>>> import numpy as np
>>> np.set_printoptions(precision=2, suppress=True, linewidth=160)
>>> X = np.loadtxt("out19.csv", delimiter=",")
>>> X
array([[ 4.,  4.,  2.,  4.,  2.,  2.],
       [ 0.,  0., -2.,  0., -2., -2.],
       [ 2.,  2.,  0.,  2.,  0.,  0.],
       [ 1.,  1., -1.,  1., -1., -1.],
       [ 3.,  3.,  1.,  3.,  1.,  1.],
       [ 2.,  2.,  0.,  2.,  0.,  0.]])
>>> # row 5 repeats row 2
>>> Y = X[0, 0] * X[1:] - np.outer(X[1:, 0], X[0])
>>> Y
array([[ 0.,  0., -8.,  0., -8., -8.],
       [ 0.,  0., -4.,  0., -4., -4.],
       [ 0.,  0., -6.,  0., -6., -6.],
       [ 0.,  0., -2.,  0., -2., -2.],
       [ 0.,  0., -4.,  0., -4., -4.]])
>>> np.linalg.matrix_rank(Y), np.linalg.matrix_rank(X)
(np.int64(1), np.int64(2))
>>> r = np.linalg.matrix_rank(X)
>>> r
np.int64(2)
>>> N = np.linalg.svd(X)[2][r:].T
>>> [int(np.linalg.matrix_rank(np.delete(X, i, axis=0))) for i in range(6)]
[2, 2, 2, 2, 2, 2]
>>> np.round(X @ N, 2) + 0
array([[0., 0., 0., 0.],
       [0., 0., 0., 0.],
       [0., 0., 0., 0.],
       [0., 0., 0., 0.],
       [0., 0., 0., 0.],
       [0., 0., 0., 0.]])
>>> [int(np.linalg.matrix_rank(X[:, :j + 1])) for j in range(6)]
[1, 1, 2, 2, 2, 2]
>>> rng = np.random.default_rng(31934)
>>> labels = rng.permutation(6)
>>> labels
array([0, 5, 4, 2, 3, 1])
>>> Y = X[labels][:, labels]
>>> round(float(np.linalg.det(Y)), 2), round(float(np.linalg.det(X[labels])), 2)
(0.0, 0.0)
>>> np.allclose(Y, X)
False
>>> np.trace(Y)
np.float64(6.0)
>>> C2 = X.T @ X
>>> np.trace(C2), (X ** 2).sum()
(np.float64(132.0), np.float64(132.0))
>>> np.allclose(C2, C2.T)
True
>>> np.linalg.cond(X) > 100
np.True_
>>> [round(float(x), 2) for x in np.linalg.svd(X, compute_uv=False)[:3]]
[10.62, 4.37, 0.0]
>>> data = np.load("w.npy")
>>> data
array([[31.03, -0.45,  9.5 , -0.78,  1.79],
       [28.49,  0.33,  8.9 , -0.78,  1.7 ],
       [29.56, -1.71, 10.3 ,  1.1 , -0.5 ],
       [31.27,  1.14, 10.12,  0.04, -1.  ],
       [29.18, -0.48, 10.52, -0.03, -0.29],
       [28.53, -0.61,  9.73, -0.71, -0.75],
       [29.74, -0.69,  9.51, -0.88, -1.51],
       [28.97,  1.07, 10.02,  1.26,  1.19],
       [31.48,  0.41, 10.19, -1.13,  0.17],
       [28.62,  1.85, 10.84,  0.23, -1.4 ],
       [31.31,  0.16,  8.03, -0.28, -0.61],
       [30.3 ,  0.15, 10.42,  0.64,  0.45],
       [31.08,  0.56, 10.65, -0.77, -1.29]])
>>> # column 0 dominates
>>> Xs = data - data.mean(axis=0)
>>> Uu, s, VT = np.linalg.svd(Xs, full_matrices=False)
>>> VT[0] * np.sign(VT[0, np.abs(VT[0]).argmax()])
array([ 0.83,  0.08, -0.02, -0.27, -0.49])
>>> round(float((s ** 2).sum() ** 2 / (s ** 4).sum()), 2)
4.12
>>> C2 = np.cov(data, rowvar=False)
>>> np.polyfit(data[:, 2], data[:, 1], 1)
array([ 0.23, -2.15])
>>> np.linalg.eigvalsh(C2)[::-1]
array([1.5 , 1.37, 0.91, 0.6 , 0.35])
>>> round(np.corrcoef(data[:, 2], data[:, 1])[0, 1], 2)
np.float64(0.19)
>>> np.median(data, axis=0)
array([29.74,  0.16, 10.12, -0.28, -0.5 ])
>>> np.corrcoef(data.T)
array([[ 1.  ,  0.04, -0.13, -0.29, -0.08],
       [ 0.04,  1.  ,  0.19,  0.06, -0.05],
       [-0.13,  0.19,  1.  ,  0.32, -0.28],
       [-0.29,  0.06,  0.32,  1.  ,  0.06],
       [-0.08, -0.05, -0.28,  0.06,  1.  ]])
>>> C2
array([[ 1.35,  0.05, -0.12, -0.26, -0.1 ],
       [ 0.05,  0.87,  0.14,  0.04, -0.05],
       [-0.12,  0.14,  0.6 ,  0.19, -0.25],
       [-0.26,  0.04,  0.19,  0.61,  0.06],
       [-0.1 , -0.05, -0.25,  0.06,  1.3 ]])
>>> np.argsort(-data.std(axis=0).round(6), kind="stable")
array([0, 4, 1, 3, 2])
>>> Uu, s, VT = np.linalg.svd(data)
>>> s
array([113.86,   4.08,   3.44,   3.07,   2.12])
>>> np.argmax(s[:-1] / (s[1:] + 1e-6)) + 1
np.int64(1)
>>> Y = Uu[:, :1] @ np.diag(s[:1]) @ VT[:1]
>>> np.round(np.linalg.norm(data - Y, 2), 2), round(s[1], 2)
(np.float64(4.08), np.float64(4.08))
>>> np.linalg.matrix_rank(data, rtol=0.05)
np.int64(1)
>>> round(np.abs(data - Y).max(), 2)
np.float64(2.08)
>>> M = np.array([[4, -4, 0, 8, 0],
...     [1, -1, 0, 2, 0],
...     [2, -2, 0, 4, 0],
...     [-3, 3, 0, -6, 0],
...     [2, -2, 0, 4, 0],
...     [4, -4, 0, 8, 0],
...     [2, -2, 0, 4, 0]])
>>> M
array([[ 4, -4,  0,  8,  0],
       [ 1, -1,  0,  2,  0],
       [ 2, -2,  0,  4,  0],
       [-3,  3,  0, -6,  0],
       [ 2, -2,  0,  4,  0],
       [ 4, -4,  0,  8,  0],
       [ 2, -2,  0,  4,  0]])
>>> np.abs(np.diag(np.linalg.qr(M)[1])) > 1e-9
array([ True, False, False, False, False])
>>> r = np.linalg.matrix_rank(M)
>>> r
np.int64(1)
>>> N = np.linalg.svd(M)[2][r:].T
>>> [int(np.linalg.matrix_rank(M[:i])) for i in range(1, len(M) + 1)]
[1, 1, 1, 1, 1, 1, 1]
>>> N.shape
(5, 4)
>>> np.allclose(M @ N, 0)
True
>>> F = np.load("mat.npy")
>>> F
array([[0, 1, 1],
       [1, 0, 1],
       [1, 1, 0]])
>>> Y = np.array([[-5, -5], [-4, 2]])
>>> Z = np.kron(Y, F)
>>> round(np.linalg.norm(Z, 2), 2), round(np.linalg.norm(Y, 2) * np.linalg.norm(F, 2), 2)
(np.float64(14.56), np.float64(14.56))
>>> np.linalg.matrix_rank(Z)
np.int64(6)
>>> np.sort(np.abs(np.fft.fft(F[0]))), np.sort(np.linalg.svd(F, compute_uv=False))
(array([1., 1., 2.]), array([1., 1., 2.]))
>>> np.fft.fft(F[0])
array([ 2.+0.j, -1.+0.j, -1.+0.j])
>>> np.allclose(F @ F.T, F.T @ F)
True
>>> F @ (-1.0) ** np.arange(3)
array([0., 2., 0.])
>>> round(np.linalg.eigvalsh(F).min(), 2)
np.float64(-1.0)
>>> np.all(np.linalg.eigvalsh(F) > 0)
np.False_
>>> Z = np.array([[0, 2, 0], [2, 0, 0]])
>>> K = np.repeat(Z, 31 // 2, axis=0)
>>> K = K + 0.05 * rng.normal(size=K.shape)
>>> K.round(2) + 0
array([[ 0.05,  2.05, -0.05],
       [-0.05,  2.04, -0.08],
       [ 0.03,  2.09,  0.04],
       [-0.02,  1.99,  0.  ],
       [ 0.02,  1.95, -0.04],
       [ 0.01,  2.02, -0.06],
       [ 0.  ,  1.98, -0.03],
       [-0.04,  2.06, -0.01],
       [ 0.  ,  2.07, -0.01],
       [ 0.07,  2.02,  0.01],
       [ 0.05,  2.07, -0.02],
       [-0.01,  2.02,  0.05],
       [ 0.05,  2.02, -0.12],
       [ 0.  ,  1.99, -0.08],
       [ 0.05,  1.9 ,  0.05],
       [ 2.07,  0.  , -0.14],
       [ 1.89,  0.05,  0.01],
       [ 2.01,  0.06,  0.06],
       [ 2.03,  0.04,  0.08],
       [ 2.02, -0.04,  0.01],
       [ 1.91, -0.02, -0.05],
       [ 2.01, -0.08,  0.  ],
       [ 2.06,  0.05,  0.05],
       [ 2.01,  0.03,  0.16],
       [ 2.  ,  0.02,  0.  ],
       [ 2.04, -0.09,  0.06],
       [ 1.97, -0.07,  0.03],
       [ 1.92, -0.09, -0.06],
       [ 2.1 ,  0.  , -0.05],
       [ 1.95, -0.02, -0.07]])
>>> r0, v = K[8], K[7]
>>> np.round(r0 @ r0, 2)
np.float64(4.27)
>>> p = (r0 @ v) / (r0 @ r0) * r0
>>> p.round(2) + 0
array([ 0.  ,  2.06, -0.01])
>>> np.round((v - p) @ r0, 2)
np.float64(0.0)
>>> round(float(np.linalg.norm(r0 + v) ** 2 + np.linalg.norm(r0 - v) ** 2), 2)
17.03
>>> np.round(np.outer(r0, v), 2) + 0
array([[ 0.  , -0.01,  0.  ],
       [-0.07,  4.26, -0.01],
       [ 0.  , -0.03,  0.  ]])
